$ python3 -q
>>> import numpy as np
>>> np.set_printoptions(precision=2, suppress=True, linewidth=160)
>>> rng = np.random.default_rng(282)
>>> t = np.sort(rng.uniform(-2, 2, 11))
>>> F = np.c_[t, t ** 2, t ** 3] @ np.array([[-1, 0, 1], [-1, -3, 2], [3, -3, -3]])
>>> F.round(2) + 0
array([[-11.55,   3.72,  13.89],
       [-10.69,   3.28,  12.92],
       [-10.45,   3.16,  12.64],
       [ -6.92,   1.49,   8.6 ],
       [ -0.01,   0.  ,   0.01],
       [ -0.38,  -1.12,   0.62],
       [  0.23,  -3.89,   0.47],
       [  0.44,  -4.52,   0.35],
       [  1.14,  -6.34,  -0.09],
       [  2.23,  -8.83,  -0.87],
       [  3.2 , -10.86,  -1.6 ]])
>>> B = F / np.linalg.norm(F, axis=1, keepdims=True)
>>> C2 = B @ B.T
>>> (C2 - 2 * np.eye(11)).round(6).argmax(axis=1)
array([ 1,  2,  1,  2,  3,  6,  7,  6,  9, 10,  9])
>>> round(np.degrees(np.arccos(np.clip(C2[4, 5], -1, 1))), 2)
np.float64(56.83)
>>> C2 = np.cov(F, rowvar=False)
>>> np.polyfit(F[:, 2], F[:, 1], 1)
array([ 0.68, -5.08])
>>> np.round(np.corrcoef(F[:, 2], F[:, 1])[0, 1], 2)
np.float64(0.84)
>>> C2.shape
(3, 3)
>>> np.median(F, axis=0)
array([-0.01, -1.12,  0.47])
>>> Xs = F - F.mean(axis=0)
>>> Uu, sig, VT = np.linalg.svd(Xs, full_matrices=False)
>>> np.abs(VT[0]).argmax()
np.int64(2)
>>> VT[0] * np.sign(VT[0, np.abs(VT[0]).argmax()])
array([-0.59,  0.49,  0.65])
>>> np.abs(VT[-1])
array([0.78, 0.14, 0.61])
>>> np.abs(Uu[:, 0]).argmax()
np.int64(0)
>>> Xs = F - F.mean(axis=0)
>>> evecs = np.linalg.svd(Xs)[2][:2]
>>> B = Xs - Xs @ evecs.T @ evecs
>>> np.round(np.cov(Xs @ evecs.T, rowvar=False), 2) + 0
array([[92.77,  0.  ],
       [ 0.  ,  5.17]])
>>> np.round(B.std(axis=0), 2) + 0
array([0.03, 0.  , 0.02])
>>> x0 = np.array([-8, 8, -7])
>>> rhs = F @ x0
>>> rhs
array([  24.93,   21.37,   20.4 ,    7.11,    0.01,  -10.28,  -36.31,  -42.13,  -59.18,  -82.36, -101.3 ])
>>> np.round(np.linalg.pinv(F) @ F, 2) + 0
array([[1., 0., 0.],
       [0., 1., 0.],
       [0., 0., 1.]])
>>> rhs = rhs + 0.3 * rng.normal(size=11)
>>> rhs
array([  24.84,   21.67,   20.19,    7.28,    0.04,  -10.37,  -36.81,  -42.16,  -58.99,  -82.49, -100.65])
>>> b, *_ = np.linalg.lstsq(F, rhs)
>>> b
array([-4.66,  8.56, -4.38])
>>> np.round(F.T @ (rhs - F @ b), 2) + 0
array([0., 0., 0.])
>>> mat = np.load("arr.npy")
>>> mat
array([[ 3.16, -9.16, -6.68],
       [ 2.69, -7.69, -5.08],
       [ 1.95, -5.52, -2.94],
       [ 1.75, -4.96, -2.45],
       [ 1.74, -4.93, -2.42],
       [ 1.55, -4.43, -2.01],
       [ 1.38, -3.96, -1.65],
       [ 1.3 , -3.77, -1.51],
       [ 1.3 , -3.76, -1.5 ],
       [ 1.19, -3.48, -1.3 ],
       [ 0.6 , -2.01, -0.5 ],
       [ 0.56, -1.91, -0.46],
       [ 0.51, -1.79, -0.42],
       [ 0.26, -1.15, -0.25],
       [ 0.17, -0.88, -0.21],
       [ 0.09, -0.62, -0.17],
       [ 0.05,  0.44,  0.32],
       [ 0.06,  0.51,  0.4 ],
       [ 0.16,  0.86,  0.84],
       [ 0.98,  2.96,  4.91],
       [ 1.96,  5.54, 10.81],
       [ 3.33,  9.71, 20.61]])
>>> Xs = mat - mat.mean(axis=0)
>>> evecs = np.linalg.svd(Xs)[2][:2]
>>> B = Xs - Xs @ evecs.T @ evecs
>>> np.diag(evecs.T @ evecs)
array([0.38, 0.76, 0.86])
>>> (Xs @ evecs.T).std(axis=0)
array([6.77, 1.53])
>>> lab = mat[:, 0] > np.median(mat[:, 0])
>>> u = mat[lab].mean(axis=0) - mat[~lab].mean(axis=0)
>>> lab.astype(int)
array([1, 1, 1, 1, 1, 1, 1, 1, 1, 0, 0, 0, 0, 0, 0, 0, 0, 0, 0, 0, 1, 1])
>>> round((((mat - mat.mean(axis=0)) @ u > 0) == lab).mean(), 2)
np.float64(0.86)
>>> Uu, sig, VT = np.linalg.svd(mat)
>>> np.argmax(sig[:-1] / (sig[1:] + 1e-6)) + 1
np.int64(2)
>>> B = Uu[:, :2] @ np.diag(sig[:2]) @ VT[:2]
>>> round(np.abs(mat - B).max(), 2)
np.float64(0.47)
>>> np.linalg.matrix_rank(mat, rtol=0.05)
np.int64(2)
>>> round(np.linalg.norm(mat - B, 2), 2), np.round(sig[2], 2)
(np.float64(1.2), np.float64(1.2))
>>> Xs = (mat - mat.mean(axis=0)) / mat.std(axis=0)
>>> np.argwhere(np.abs(Xs) > 2)
array([[ 0,  0],
       [21,  0],
       [21,  1],
       [21,  2]])
>>> b = np.linalg.lstsq(np.delete(Xs, 0, axis=1), Xs[:, 0])[0]
>>> round(float(1 - np.var(Xs[:, 0] - np.delete(Xs, 0, axis=1) @ b)), 2)
0.89
>>> b
array([-2.55,  2.58])
>>> proj = mat @ np.linalg.solve(mat.T @ mat, mat.T)
>>> np.round(np.linalg.eigvalsh(proj), 2) + 0
array([0., 0., 0., 0., 0., 0., 0., 0., 0., 0., 0., 0., 0., 0., 0., 0., 0., 0., 0., 1., 1., 1.])
>>> np.diag(proj)
array([0.48, 0.25, 0.1 , 0.09, 0.09, 0.08, 0.08, 0.08, 0.08, 0.08, 0.08, 0.07, 0.07, 0.05, 0.03, 0.02, 0.01, 0.02, 0.04, 0.17, 0.27, 0.76])
>>> np.allclose(proj @ proj, proj)
True
>>> round(float(np.trace(proj)), 2)
3.0
>>> B = np.array([[-2, -1]])
>>> M = np.block([[np.zeros((1, 1)), B], [B.T, np.zeros((2, 2))]])
>>> M
array([[ 0., -2., -1.],
       [-2.,  0.,  0.],
       [-1.,  0.,  0.]])
>>> Uu, sig, VT = np.linalg.svd(M, full_matrices=False)
>>> np.cumsum(sig ** 2) / np.sum(sig ** 2)
array([0.5, 1. , 1. ])
>>> np.round(Uu.T @ Uu, 2) + 0
array([[1., 0., 0.],
       [0., 1., 0.],
       [0., 0., 1.]])
>>> round(float(np.sqrt((sig ** 2).sum())), 2), np.round(np.linalg.norm(M), 2)
(3.16, np.float64(3.16))
>>> np.round(Uu.T @ M @ VT.T, 2) + 0
array([[2.24, 0.  , 0.  ],
       [0.  , 2.24, 0.  ],
       [0.  , 0.  , 0.  ]])
>>> data = np.load("dump.npy")
>>> data
array([[4., 1., 1.],
       [1., 4., 1.],
       [1., 1., 4.]])
>>> evals, evecs = np.linalg.eigh(data)
>>> np.round(evecs.T @ data @ evecs, 2) + 0
array([[3., 0., 0.],
       [0., 3., 0.],
       [0., 0., 6.]])
>>> np.linalg.svd(data, compute_uv=False)
array([6., 3., 3.])
>>> np.unique(evals.round(6) + 0, return_counts=True)[1]
array([2, 1])
>>> np.linalg.eigvalsh(data + -2 * np.eye(3))
array([1., 1., 4.])
>>> evecs @ np.diag(evals) @ evecs.T
array([[4., 1., 1.],
       [1., 4., 1.],
       [1., 1., 4.]])
>>> np.linalg.eigvalsh(data @ data)
array([ 9.,  9., 36.])
>>> def softmax(z):
...     e = np.exp(z - z.max(axis=-1, keepdims=True))
...     return e / e.sum(axis=-1, keepdims=True)
... 
>>> np.round(softmax(10 * data[2]), 2) + 0
array([0., 0., 1.])
>>> softmax(data[2])
array([0.05, 0.05, 0.91])
>>> scores = data @ data.T / np.sqrt(3)
>>> softmax(scores)
array([[0.99, 0.01, 0.01],
       [0.01, 0.99, 0.01],
       [0.01, 0.01, 0.99]])
>>> softmax(scores)[2] @ data
array([1.02, 1.02, 3.97])
>>> softmax(scores).round(6).argmax(axis=1)
array([0, 1, 2])
>>> x0 = np.ones(3)
>>> for _ in range(3):
...     x0 = data @ x0
...     x0 /= np.linalg.norm(x0)
...     print(round(x0 @ data @ x0, 2))
... 
6.0
6.0
6.0
>>> np.round(np.linalg.eigvalsh(data)[-1], 2)
np.float64(6.0)
>>> evals, evecs = np.linalg.eig(data)
>>> np.sort(np.linalg.eigvals(data @ data))
array([ 9.,  9., 36.])
>>> np.round(data @ evecs[:, 0] - evals[0] * evecs[:, 0], 2) + 0
array([0., 0., 0.])
>>> np.sort(np.linalg.eigvals(np.linalg.inv(data)))
array([0.17, 0.33, 0.33])
>>> evals
array([3., 6., 3.])
>>> round(float(np.prod(evals)), 2)
54.0
>>> evals, evecs = np.linalg.eigh(data)
>>> x0 = np.array([-1, 4, -1])
>>> evecs * np.abs(evals) @ evecs.T
array([[4., 1., 1.],
       [1., 4., 1.],
       [1., 1., 4.]])
>>> np.round(x0 @ data @ x0 / (x0 @ x0), 2), np.round(evals[0], 2), evals[-1]
(np.float64(3.22), np.float64(3.0), np.float64(6.0))
>>> np.abs(data).sum(axis=1).max(), np.abs(evals).max()
(np.float64(6.0), np.float64(6.0))
>>> arr = np.array([[-25, -2, -1], [-3, -8, 1], [-2, -3, -7]])
>>> proj = np.triu(np.array([[-2, 3, -2], [3, 2, 3], [0, 2, 3]]), 1) + np.eye(3)
>>> B = proj @ arr @ np.linalg.inv(proj)
>>> B
array([[ -30.,   70., -254.],
       [  -9.,   10.,  -68.],
       [  -2.,    3.,  -20.]])
>>> np.trace(B), np.trace(arr)
(np.float64(-40.0), np.int64(-40))
>>> np.linalg.matrix_rank(B)
np.int64(3)
>>> x0 = np.array([3, 3, 3])
>>> np.sign((B @ x0).round(6))
array([-1., -1., -1.])
>>> (B * x0).sum(axis=1)
array([-642., -201.,  -57.])
>>> (B @ x0).argmax()
np.int64(2)
>>> np.linalg.norm(B @ x0) <= np.linalg.norm(B, 2) * np.linalg.norm(x0) + 1e-9
np.True_
>>> B = arr / np.sqrt((arr ** 2).mean(axis=1, keepdims=True))
>>> np.linalg.norm(B, axis=1)
array([1.73, 1.73, 1.73])
>>> np.linalg.matrix_rank(B) == np.linalg.matrix_rank(arr)
np.True_
>>> np.linalg.matrix_rank(arr - arr.mean(axis=1, keepdims=True))
np.int64(2)
>>> arr - arr.mean(axis=1, keepdims=True)
array([[-15.67,   7.33,   8.33],
       [  0.33,  -4.67,   4.33],
       [  2.  ,   1.  ,  -3.  ]])
>>> B[0]
array([-1.73, -0.14, -0.07])
